% ipython --no-banner

In [1]: import numpy as np

In [2]: np.set_printoptions(precision=1, suppress=True, linewidth=160)

In [3]: cent = np.array([[3, 1, -2], [3, 0, 1], [0, -1, -2]])

In [4]: rng = np.random.default_rng(753)

In [5]: A = (rng.random((20, 3)) < 0.25) @ cent

In [6]: A
Out[6]: 
array([[ 6,  0, -3],
       [ 3,  1, -2],
       [ 3,  0,  1],
       [ 3,  0, -4],
       [ 3,  0,  1],
       [ 3,  0,  1],
       [ 0,  0,  0],
       [ 3,  1, -2],
       [ 0,  0,  0],
       [ 3,  0,  1],
       [ 0,  0,  0],
       [ 0, -1, -2],
       [ 0,  0,  0],
       [ 0,  0,  0],
       [ 3,  1, -2],
       [ 3,  0,  1],
       [ 3,  0,  1],
       [ 3,  1, -2],
       [ 0, -1, -2],
       [ 0, -1, -2]])

In [7]: Xc = A - A.mean(axis=0)

In [8]: V = np.linalg.svd(Xc)[2][:2]

In [9]: M2 = Xc - Xc @ V.T @ V

In [10]: np.round(np.diag(V.T @ V), 1) + 0
Out[10]: array([1., 0., 1.])

In [11]: np.round(np.cov(Xc @ V.T, rowvar=False), 1) + 0
Out[11]: 
array([[3.4, 0. ],
       [0. , 2.4]])

In [12]: (Xc @ V.T).std(axis=0)
Out[12]: array([1.8, 1.5])

In [13]: gram = A.T @ A

In [14]: gram
Out[14]: 
array([[135,  12, -36],
       [ 12,   7,  -2],
       [-36,  -2,  59]])

In [15]: np.diag(gram)
Out[15]: array([135,   7,  59])

In [16]: np.allclose(gram, gram.T)
Out[16]: True

In [17]: np.linalg.eigvalsh(gram)[::-1]
Out[17]: array([150.3,  44.8,   5.8])

In [18]: feats = np.load("w.npy")

In [19]: feats
Out[19]: 
array([[1., 5., 0., 0.],
       [5., 0., 5., 0.],
       [0., 5., 2., 5.],
       [0., 0., 5., 9.]])

In [20]: # symmetric, so the eigenvalues are real

In [21]: f = np.array([2, 1, 0, 1])

In [22]: M2 = feats + np.outer(f, np.eye(4)[0])

In [23]: np.linalg.matrix_rank(np.linalg.inv(M2) - np.linalg.inv(feats), tol=1e-8)
Out[23]: np.int64(1)

In [24]: M2
Out[24]: 
array([[3., 5., 0., 0.],
       [6., 0., 5., 0.],
       [0., 5., 2., 5.],
       [1., 0., 5., 9.]])

In [25]: np.linalg.matrix_rank(M2 - feats)
Out[25]: np.int64(1)

In [26]: ev, V = np.linalg.eig(feats)

In [27]: np.sort(np.linalg.eigvals(feats.T))
Out[27]: array([-6.7,  0.1,  6.4, 12.2])

In [28]: np.sort(np.linalg.eigvals(np.linalg.inv(feats)))
Out[28]: array([-0.1,  0.1,  0.2, 10.6])

In [29]: ev
Out[29]: array([-6.7,  0.1,  6.4, 12.2])

In [30]: [round(float(np.linalg.det(feats[:i, :i])), 2) + 0 for i in range(1, 5)]
Out[30]: [1.0, -25.0, -75.0, -50.0]

In [31]: t = np.radians(135)

In [32]: R = np.eye(4)

In [33]: R[3, 3] = R[2, 2] = np.cos(t)

In [34]: R[3, 2], R[2, 3] = -np.sin(t), np.sin(t)

In [35]: R
Out[35]: 
array([[ 1. ,  0. ,  0. ,  0. ],
       [ 0. ,  1. ,  0. ,  0. ],
       [ 0. ,  0. , -0.7,  0.7],
       [ 0. ,  0. , -0.7, -0.7]])

In [36]: M2 = feats @ R.T

In [37]: M2
Out[37]: 
array([[ 1. ,  5. ,  0. ,  0. ],
       [ 5. ,  0. , -3.5, -3.5],
       [ 0. ,  5. ,  2.1, -4.9],
       [ 0. ,  0. ,  2.8, -9.9]])

In [38]: np.linalg.svd(feats, compute_uv=False), np.linalg.svd(M2, compute_uv=False)
Out[38]: (array([12.2,  6.7,  6.4,  0.1]), array([12.2,  6.7,  6.4,  0.1]))

In [39]: round(np.linalg.det(R), 1), np.round(np.trace(R), 1)
Out[39]: (np.float64(1.0), np.float64(0.6))

In [40]: K = np.array([[1, 1, 3, 0], [0, 3, 1, 2], [3, 1, 2, 0], [0, 0, 2, 2]])

In [41]: z = rng.permutation(4)

In [42]: M2 = K[:, z] * rng.choice([-1, 1], 4)

In [43]: M2
Out[43]: 
array([[ 1, -1, -3,  0],
       [ 3,  0, -1, -2],
       [ 1, -3, -2,  0],
       [ 0,  0, -2, -2]])

In [44]: U, _, vt = np.linalg.svd(K.T @ M2)

In [45]: np.round(np.linalg.lstsq(K, M2)[0], 1) + 0
Out[45]: 
array([[ 0., -1.,  0.,  0.],
       [ 1.,  0.,  0.,  0.],
       [ 0.,  0., -1.,  0.],
       [ 0.,  0.,  0., -1.]])

In [46]: np.round(U @ vt, 1) + 0
Out[46]: 
array([[ 0., -1.,  0.,  0.],
       [ 1.,  0.,  0.,  0.],
       [ 0.,  0., -1.,  0.],
       [ 0.,  0.,  0., -1.]])

In [47]: M2 = K + rng.integers(-2, 3, (4, 3)) @ rng.integers(-2, 3, (3, 4))

In [48]: M2
Out[48]: 
array([[ 7,  5,  7, -3],
       [ 0,  1, -3,  2],
       [ 7,  1,  6, -2],
       [-2,  2, -1,  3]])

In [49]: np.abs(M2 - K).sum(axis=1)
Out[49]: array([17,  6, 10,  8])

In [50]: np.round(np.linalg.svd(M2 - K, compute_uv=False), 1) + 0
Out[50]: array([11.1,  4. ,  3.4,  0. ])

In [51]: f, g = K[0], K[1]

In [52]: f @ g
Out[52]: np.int64(6)

In [53]: p = (f @ g) / (f @ f) * f

In [54]: p
Out[54]: array([0.5, 0.5, 1.6, 0. ])

In [55]: round(float(np.linalg.norm(f + g) ** 2 + np.linalg.norm(f - g) ** 2), 1)
Out[55]: 50.0

In [56]: g - p
Out[56]: array([-0.5,  2.5, -0.6,  2. ])

In [57]: np.linalg.matrix_rank(np.outer(f, g))
Out[57]: np.int64(1)

In [58]: np.outer(f, g)
Out[58]: 
array([[0, 3, 1, 2],
       [0, 3, 1, 2],
       [0, 9, 3, 6],
       [0, 0, 0, 0]])

In [59]: m1 = np.load("x.npy")

In [60]: m1
Out[60]: 
array([[ 19.8,  15.6,   4.8],
       [ 18.3,  14.5,   4.7],
       [ 17.7,  14. ,   4.6],
       [  1.9,   1.2,   2. ],
       [  0.8,   0.4,   0.9],
       [  0.2,   0.1,   0.2],
       [-16.7,  -5. , -13.9],
       [-35.8, -11.2, -25.3],
       [-40.4, -12.8, -27.8],
       [-47.8, -15.4, -31.8],
       [-57.2, -18.8, -36.6],
       [-79.6, -27. , -47.5],
       [-86.8, -29.7, -50.8],
       [-90. , -31. , -52.3]])

In [61]: Xc = m1 - m1.mean(axis=0)

In [62]: U, sigma, vt = np.linalg.svd(Xc, full_matrices=False)

In [63]: np.round(sigma ** 2 / (sigma ** 2).sum(), 1) + 0
Out[63]: array([1., 0., 0.])

In [64]: sigma
Out[64]: array([173.8,  11.8,   3.9])

In [65]: np.round((sigma ** 2).sum() ** 2 / (sigma ** 4).sum(), 1)
Out[65]: np.float64(1.0)

In [66]: np.abs(vt[-1])
Out[66]: array([0.6, 0.6, 0.6])

In [67]: np.round(Xc.mean(axis=0), 1) + 0
Out[67]: array([0., 0., 0.])

In [68]: np.abs(vt[0]).argmax()
Out[68]: np.int64(0)

In [69]: np.linalg.matrix_rank(Xc)
Out[69]: np.int64(3)
